$ python -q
>>> import numpy as np
>>> import numpy.linalg as la
>>> np.set_printoptions(precision=1, suppress=True, linewidth=200)
>>> E = np.loadtxt("a.csv", delimiter=",")
>>> E.round(1) + 0
array([[-2.4, -3. ,  3.2,  1.1,  1.8,  0.1],
       [-3.3, -3.1,  2.8,  1.4,  1.9, -0.1],
       [-2.6, -3.1,  2.6,  1.2,  1.7,  0.3],
       [-2.8, -2.5,  3.2,  1.2,  2.5,  0.2],
       [-2.9, -3.4,  2.9,  0.9,  2.1,  0. ],
       [-3.5, -3.1,  2.8,  0.9,  1.9,  0.4],
       [-3.1, -3. ,  2.8,  0.4,  2.1,  0.2],
       [-2.5, -3. ,  3.3,  1. ,  2. ,  0.1],
       [-2.8, -3.4,  3.2,  1.4,  2. ,  0.2],
       [-3.2, -3.3,  2.8,  0.7,  2. ,  0.5],
       [-3.1,  1.7, -0.1, -3.2,  2.3,  1.7],
       [-2.9,  2.2, -0.2, -2.9,  1.5,  2.1],
       [-2.4,  1.7, -0.1, -2.6,  2.5,  1.9],
       [-3. ,  1.7,  0.3, -2.7,  2.6,  2.1],
       [-2.8,  1.9, -0.2, -2.7,  2. ,  2.4],
       [-2.6,  2.3, -0.1, -2.8,  1.5,  2.1],
       [-3.3,  1.9,  0.5, -3.1,  2. ,  2.1],
       [-2.9,  2.7,  0.7, -2.8,  1.7,  2.1],
       [-3.5,  1.7,  0. , -3. ,  1.5,  2.1],
       [-2.7,  1.5,  0.2, -3.3,  2.3,  1.1]])
>>> cent = E[[18, 17]].astype(float)
>>> for _ in range(6):
...     idx = la.norm(E[:, None] - cent, axis=-1).argmin(axis=1)
...     cent = np.array([E[idx == j].mean(axis=0) for j in range(2)])
... 
>>> idx
array([0, 0, 0, 0, 0, 0, 0, 0, 0, 0, 1, 1, 1, 1, 1, 1, 1, 1, 1, 1])
>>> np.bincount(idx)
array([10, 10])
>>> np.abs(cent[1] - cent[0]).argmax()
np.int64(1)
>>> la.matrix_rank(E, rtol=0.1)
np.int64(2)
>>> cen = E - E.mean(axis=0)
>>> Uu, sigma, vt = la.svd(cen, full_matrices=False)
>>> la.matrix_rank(cen)
np.int64(6)
>>> np.abs(vt[0]).argmax()
np.int64(1)
>>> np.round(cen.mean(axis=0), 1) + 0
array([0., 0., 0., 0., 0., 0.])
>>> np.abs(Uu[:, 0]).argmax()
np.int64(8)
>>> (np.sign(Uu[:, 0]) == np.sign(Uu[0, 0])).astype(int)
array([1, 1, 1, 1, 1, 1, 1, 1, 1, 1, 0, 0, 0, 0, 0, 0, 0, 0, 0, 0])
>>> np.round(sigma ** 2 / (sigma ** 2).sum(), 1) + 0
array([1., 0., 0., 0., 0., 0.])
>>> round(float((sigma ** 2).sum() ** 2 / (sigma ** 4).sum()), 1)
1.1
>>> cov = np.cov(E, rowvar=False)
>>> np.argsort(-E.std(axis=0).round(6), kind="stable")
array([1, 3, 2, 5, 4, 0])
>>> cov.shape
(6, 6)
>>> np.argwhere(np.triu(np.abs(np.corrcoef(E.T)) > 0.8, 1))
array([[1, 2],
       [1, 3],
       [1, 5],
       [2, 3],
       [2, 5],
       [3, 5]])
>>> np.median(E, axis=0)
array([-2.9, -0.5,  1.6, -1.1,  2. ,  0.8])
>>> cen = (E - E.mean(axis=0)) / E.std(axis=0)
>>> print(np.argwhere(np.abs(cen) > 2))
[]
>>> cen.std(axis=0)
array([1., 1., 1., 1., 1., 1.])
>>> b = la.lstsq(np.delete(cen, 0, axis=1), cen[:, 0])[0]
>>> round(float(1 - np.var(cen[:, 0] - np.delete(cen, 0, axis=1) @ b)), 1)
0.2
>>> np.abs(b).argmax()
np.int64(0)
>>> b
array([ 2.7, -0.9,  2.5,  0.2, -1.2])
>>> A = np.load("data.npy")
>>> A
array([[ 1. ,  1.6,  3.2, -4. ,  4.7,  3.3,  4.1, -1.4],
       [ 1. ,  1.6,  3.7, -4.2,  4.2,  3.9,  4.1, -0.3],
       [ 0.6,  0.8,  3.4, -3.6,  4.1,  2.8,  4.4, -1. ],
       [ 1. ,  0.6,  3.8, -4.4,  3.7,  2.7,  4. , -0.8],
       [ 1.1,  1.6,  4.3, -3.8,  3.9,  2.8,  3.7, -0.9],
       [ 1.2,  1.3,  3.7, -4.1,  4. ,  3.2,  4. , -0.9],
       [ 0.8,  0.8,  4. , -4.1,  4.5,  2.7,  4. , -1. ],
       [ 1.4,  1.1,  3.9, -3.8,  4.4,  2.6,  3.7, -1.6],
       [ 2.8, -2.2,  3.8,  4. , -2.8, -3.2, -0.8,  2.9],
       [ 2.5, -1.6,  4. ,  4.5, -2. , -2.7, -0.5,  3.4],
       [ 3. , -1.9,  3.7,  4.2, -1.4, -3. , -0.9,  3. ],
       [ 2.7, -1.9,  4.5,  4.3, -1.7, -3.1, -0.9,  2.6],
       [ 2.9, -2. ,  3.8,  4. , -2.1, -2.5, -1.4,  3.2],
       [ 3. , -1.8,  3.7,  4.1, -2.1, -2.9, -0.7,  3.3],
       [ 2.7, -1.6,  4.2,  3.6, -1.6, -2.8, -1. ,  3.4],
       [ 2.8, -2.1,  3.7,  4. , -2.1, -2.2, -1. ,  2.8],
       [ 1.8, -0.3,  2.5, -5. , -5.3, -2.2, -0.1, -4. ],
       [ 2.2, -0.1,  1.8, -5.2, -4.6, -2. ,  0.2, -4.1],
       [ 1.8, -0.1,  1.2, -5.3, -4.8, -1.9,  0.3, -4.2],
       [ 2.8,  0. ,  2.4, -5.1, -5.4, -2.3,  0.1, -4.4],
       [ 1.4,  0. ,  1.8, -5.2, -5.2, -2.1,  0. , -4.1],
       [ 2.1,  0.1,  1.8, -5.3, -5. , -1.9,  0.5, -4. ],
       [ 1.7, -0.5,  1.4, -4.1, -5.3, -2.1, -0.1, -3.5],
       [ 1.9,  0.1,  2.4, -5.2, -5.1, -1.9, -0.3, -3.9]])
>>> vec = np.array([-6, -6, 5, 7, 8, 6, 7, 9])
>>> target = A @ vec
>>> print(la.solve(A.T @ A, A.T @ target))
[-6. -6.  5.  7.  8.  6.  7.  9.]
>>> rng = np.random.default_rng(5)
>>> target = target + 0.3 * rng.normal(size=24)
>>> target
array([  45.7,   56.1,   54.7,   45.3,   44.8,   45.9,   52.7,   40. ,   22.5,   41.5,   32.9,   32.3,   28.5,   31.1,   33.7,   30. , -123.8, -124.6, -127. , -136.5, -127.1, -125. , -116.1, -126. ])
>>> b, *_ = la.lstsq(A, target)
>>> b
array([-6.2, -5.5,  4.9,  6.9,  7.9,  5.5,  7.4,  9.3])
>>> [round(float(x), 1) for x in la.svd(A, compute_uv=False)[:3]]
[28.1, 24.8, 19.2]
>>> round(np.log10(la.cond(A)))
1
>>> np.round(la.norm(A, 2) / la.norm(A), 1)
np.float64(0.7)
>>> cen = (A - A.mean(axis=0)) / A.std(axis=0)
>>> np.argwhere(np.abs(cen) > 2)
array([[18,  2]])
>>> b = la.lstsq(np.delete(cen, 2, axis=1), cen[:, 2])[0]
>>> np.abs(b).argmax()
np.int64(3)
>>> round(float(1 - np.var(cen[:, 2] - np.delete(cen, 2, axis=1) @ b)), 1)
0.9
>>> mat = np.load("test9.npy")
>>> mat
array([[ 5.3, -0.9,  0.7,  1.6, -1.6, -1.1,  0. ,  2.2, -2.8],
       [-0.9,  1.6,  0.2, -0.8,  3.4,  0.2, -0.9,  2. , -0.2],
       [ 0.7,  0.2, -0.2, -2.2,  0.3, -1.5, -0.2,  0.1, -1.6],
       [ 1.6, -0.8, -2.2,  0.8,  1.7,  2.3,  2.3,  1.8, -0.7],
       [-1.6,  3.4,  0.3,  1.7,  2.6,  1.2,  0.6,  1.6, -1.2],
       [-1.1,  0.2, -1.5,  2.3,  1.2,  0.7,  0.1,  1.6,  1. ],
       [ 0. , -0.9, -0.2,  2.3,  0.6,  0.1, -0.6,  0.4,  0.2],
       [ 2.2,  2. ,  0.1,  1.8,  1.6,  1.6,  0.4,  0.6, -0.3],
       [-2.8, -0.2, -1.6, -0.7, -1.2,  1. ,  0.2, -0.3, -0.8]])
>>> # equal to its transpose
>>> vec = np.array([0, 0, 1, 2, 2, 0, 2, 3, 1])
>>> a = np.maximum(mat @ vec, 0)
>>> a
array([ 4.5,  9.4,  0. , 12.1, 13.7, 11.5,  5.8,  9.2,  0. ])
>>> np.tanh(mat @ vec)
array([ 1.,  1., -1.,  1.,  1.,  1.,  1.,  1., -1.])
>>> np.flatnonzero(a > 1e-9)
array([0, 1, 3, 4, 5, 6, 7])
>>> mat.T @ a
array([ 20.4,  63.4, -35. ,  89. , 112.9,  64.5,  28.9,  98.6, -29.5])
>>> np.maximum(mat @ vec, 0) - np.maximum(-mat @ vec, 0)
array([ 4.5,  9.4, -5.7, 12.1, 13.7, 11.5,  5.8,  9.2, -6.7])
>>> other = np.array([[0, 1],
...     [1, -1],
...     [-2, -2],
...     [0, 0],
...     [1, 0],
...     [-1, 0],
...     [-1, 1],
...     [-2, 0],
...     [0, 2]])
>>> cent = np.array([[1, 2, 1, 0, 2, 0, 1, 1, 1, 0], [2, 1, 2, 2, 2, 2, 2, 1, 1, 2]])
>>> m1 = other @ cent
>>> m1
array([[ 2,  1,  2,  2,  2,  2,  2,  1,  1,  2],
       [-1,  1, -1, -2,  0, -2, -1,  0,  0, -2],
       [-6, -6, -6, -4, -8, -4, -6, -4, -4, -4],
       [ 0,  0,  0,  0,  0,  0,  0,  0,  0,  0],
       [ 1,  2,  1,  0,  2,  0,  1,  1,  1,  0],
       [-1, -2, -1,  0, -2,  0, -1, -1, -1,  0],
       [ 1, -1,  1,  2,  0,  2,  1,  0,  0,  2],
       [-2, -4, -2,  0, -4,  0, -2, -2, -2,  0],
       [ 4,  2,  4,  4,  4,  4,  4,  2,  2,  4]])
>>> # looks like rank 2
>>> Uu, sigma, vt = la.svd(m1)
>>> vecs = vt[:(sigma > 1e-8).sum()]
>>> vec = m1[8] + -2 * m1[4] + rng.integers(2) * np.eye(10)[8]
>>> vec
array([ 2., -2.,  2.,  4.,  0.,  4.,  2.,  0.,  0.,  4.])
>>> la.matrix_rank(np.vstack([m1, vec]))
np.int64(2)
>>> print(np.allclose(vecs.T @ vecs @ vec, vec))
True
>>> np.diag(vecs.T @ vecs)
array([0.1, 0.4, 0.1, 0.3, 0.3, 0.3, 0.1, 0.1, 0.1, 0.3])
>>> np.round(vecs.T @ vecs, 1) + 0
array([[ 0.1,  0.1,  0.1,  0.1,  0.1,  0.1,  0.1,  0.1,  0.1,  0.1],
       [ 0.1,  0.4,  0.1, -0.1,  0.3, -0.1,  0.1,  0.2,  0.2, -0.1],
       [ 0.1,  0.1,  0.1,  0.1,  0.1,  0.1,  0.1,  0.1,  0.1,  0.1],
       [ 0.1, -0.1,  0.1,  0.3,  0. ,  0.3,  0.1,  0. ,  0. ,  0.3],
       [ 0.1,  0.3,  0.1,  0. ,  0.3,  0. ,  0.1,  0.2,  0.2,  0. ],
       [ 0.1, -0.1,  0.1,  0.3,  0. ,  0.3,  0.1,  0. ,  0. ,  0.3],
       [ 0.1,  0.1,  0.1,  0.1,  0.1,  0.1,  0.1,  0.1,  0.1,  0.1],
       [ 0.1,  0.2,  0.1,  0. ,  0.2,  0. ,  0.1,  0.1,  0.1,  0. ],
       [ 0.1,  0.2,  0.1,  0. ,  0.2,  0. ,  0.1,  0.1,  0.1,  0. ],
       [ 0.1, -0.1,  0.1,  0.3,  0. ,  0.3,  0.1,  0. ,  0. ,  0.3]])
>>> round(np.trace(la.pinv(m1) @ m1), 1)
np.float64(2.0)
>>> np.allclose(m1[:-1].T @ la.lstsq(m1[:-1].T, m1[-1])[0], m1[-1])
True
>>> np.abs(np.diag(la.qr(m1)[1])) > 1e-9
array([ True,  True, False, False, False, False, False, False, False])
>>> np.round(m1 @ la.pinv(m1) @ m1, 1) + 0
array([[ 2.,  1.,  2.,  2.,  2.,  2.,  2.,  1.,  1.,  2.],
       [-1.,  1., -1., -2.,  0., -2., -1.,  0.,  0., -2.],
       [-6., -6., -6., -4., -8., -4., -6., -4., -4., -4.],
       [ 0.,  0.,  0.,  0.,  0.,  0.,  0.,  0.,  0.,  0.],
       [ 1.,  2.,  1.,  0.,  2.,  0.,  1.,  1.,  1.,  0.],
       [-1., -2., -1.,  0., -2.,  0., -1., -1., -1.,  0.],
       [ 1., -1.,  1.,  2.,  0.,  2.,  1.,  0.,  0.,  2.],
       [-2., -4., -2.,  0., -4.,  0., -2., -2., -2.,  0.],
       [ 4.,  2.,  4.,  4.,  4.,  4.,  4.,  2.,  2.,  4.]])
>>> Uu, sigma, vt = la.svd(m1)
>>> np.argmax(sigma[:-1] / (sigma[1:] + 1e-6)) + 1
np.int64(2)
>>> other = Uu[:, :2] @ np.diag(sigma[:2]) @ vt[:2]
>>> round(la.norm(m1 - other) / la.norm(m1), 1)
np.float64(0.0)
>>> round(float(la.norm(m1 - other, 2)), 1), round(float(sigma[2]), 1)
(0.0, 0.0)
>>> la.matrix_rank(m1, rtol=0.05)
np.int64(2)
>>> round(np.abs(m1 - other).max(), 1)
np.float64(0.0)
>>> other = m1[0, 0] * m1[1:] - np.outer(m1[1:, 0], m1[0])
>>> other
array([[ 0,  3,  0, -2,  2, -2,  0,  1,  1, -2],
       [ 0, -6,  0,  4, -4,  4,  0, -2, -2,  4],
       [ 0,  0,  0,  0,  0,  0,  0,  0,  0,  0],
       [ 0,  3,  0, -2,  2, -2,  0,  1,  1, -2],
       [ 0, -3,  0,  2, -2,  2,  0, -1, -1,  2],
       [ 0, -3,  0,  2, -2,  2,  0, -1, -1,  2],
       [ 0, -6,  0,  4, -4,  4,  0, -2, -2,  4],
       [ 0,  0,  0,  0,  0,  0,  0,  0,  0,  0]])
>>> np.flatnonzero(~other.round(6).any(axis=1))
array([2, 7])
>>> m1[:, 0] / m1[0, 0]
array([ 1. , -0.5, -3. ,  0. ,  0.5, -0.5,  0.5, -1. ,  2. ])
>>> print([round(float(x), 1) for x in la.svd(other, compute_uv=False)[:3]])
[18.0, 0.0, 0.0]
>>> np.argsort(-la.norm(other, axis=0).round(6), kind="stable")[:3]
array([1, 3, 4])
>>> q, _ = la.qr(np.array([[-0.5, 0.4, 0.8, -0.5, -0.3, -0.2, 0.9],
...     [1.9, -0.5, 0.6, 2.0, 0.6, 0.6, -0.7],
...     [0.3, 0.5, -0.6, 1.2, -0.2, -0.7, 0.4],
...     [0.9, -1.3, 1.2, -1.1, -0.5, -0.9, -0.1],
...     [0.8, 1.6, -0.7, 1.2, 0.8, 0.6, 0.8],
...     [0.4, 1.4, 0.0, 0.5, -1.4, 0.8, -2.0],
...     [-0.1, 2.0, 0.0, -0.4, 0.5, -0.1, -0.2]]))
>>> vals = np.array([1, -1, 0, 1, -2, -2, 0])
>>> arr = q @ np.diag(vals) @ q.T
>>> print(arr.round(1) + 0)
[[ 0.2  0.1 -0.2 -0.4 -0.3  0.2 -0.3]
 [ 0.1  0.7  0.5  0.1  0.1  0.5 -0.2]
 [-0.2  0.5 -1.5 -0.6  0.2  0.  -0.3]
 [-0.4  0.1 -0.6  0.1  0.6  0.1  0.4]
 [-0.3  0.1  0.2  0.6 -0.2  0.2 -0.4]
 [ 0.2  0.5  0.   0.1  0.2 -1.6  0.4]
 [-0.3 -0.2 -0.3  0.4 -0.4  0.4 -0.7]]
>>> round(arr[6] @ arr[4], 1)
np.float64(0.6)
>>> round(float(la.norm(arr, 2)), 1)
2.0
>>> la.norm(arr, axis=1)
array([0.7, 1.1, 1.8, 1.1, 0.8, 1.8, 1.1])
>>> print(la.norm(arr, axis=0))
[0.7 1.1 1.8 1.1 0.8 1.8 1.1]
>>> print(round(la.norm(arr[6], 1), 1), np.round(la.norm(arr[6], np.inf), 1))
2.7 0.7
